In [1]: import numpy as np

In [2]: np.set_printoptions(precision=1, suppress=True, linewidth=160)

In [3]: rng = np.random.default_rng(7611)

In [4]: J = rng.normal(size=(31, 3))

In [5]: J = 10 * J / np.linalg.norm(J, axis=1, keepdims=True)

In [6]: J
Out[6]: 
array([[-9.4, -2. , -3. ],
       [-0.7,  5.6, -8.3],
       [ 2.9, -5.1, -8.1],
       [-8.7, -3.1,  3.9],
       [-2.9,  7.5,  6. ],
       [-5.4,  5.9, -6. ],
       [ 8.4, -5.4,  0.6],
       [-5.5,  7.1,  4.5],
       [-0.9,  0.6, -9.9],
       [ 6.9, -2.2,  6.9],
       [ 6.9, -6.5,  3.1],
       [ 5.9, -7.4,  3.2],
       [ 6.9, -5.8, -4.4],
       [ 3.6,  8.7,  3.4],
       [ 0.4, -9.8,  2. ],
       [ 2.3, -1. , -9.7],
       [-7.5, -3.5, -5.6],
       [-3.5,  9. , -2.5],
       [ 1.4, -1.5,  9.8],
       [ 7.9, -1.5,  5.9],
       [-8.3,  5.5,  0.5],
       [ 9.6, -0.9,  2.8],
       [-3.4, -7.9,  5.1],
       [-6.3, -1.8, -7.5],
       [-3.6,  6.9,  6.2],
       [-2.5,  9.4, -2.5],
       [ 3.6, -3.8,  8.5],
       [-0.7,  5. ,  8.6],
       [ 8.4, -1.4,  5.3],
       [ 5.1, -6.7,  5.4],
       [ 1.1,  0.5, -9.9]])

In [7]: x = np.array([-2, 1, 0])

In [8]: target = J @ x

In [9]: print(np.round(np.linalg.pinv(J) @ J, 1) + 0)
[[1. 0. 0.]
 [0. 1. 0.]
 [0. 0. 1.]]

In [10]: target = target + 0.1 * rng.normal(size=31)

In [11]: target
Out[11]: 
array([ 16.8,   7.3, -10.9,  14.2,  13.3,  16.7, -22.2,  18.1,   2.6, -16.1, -20.3, -19.1, -19.4,   1.6, -10.5,  -5.7,  11.4,  16. ,  -4.2, -17.4,  22.2,
       -19.9,  -1.4,  10.8,  14.2,  14.4, -11. ,   6.3, -18. , -17. ,  -1.7])

In [12]: c, *_ = np.linalg.lstsq(J, target)

In [13]: [round(float(np.linalg.norm(np.linalg.solve(J.T @ J + lam * np.eye(3), J.T @ target))), 2) for lam in (0, 1, 10, 100)]
Out[13]: [2.23, 2.23, 2.21, 2.06]

In [14]: c.round()
Out[14]: array([-2.,  1., -0.])
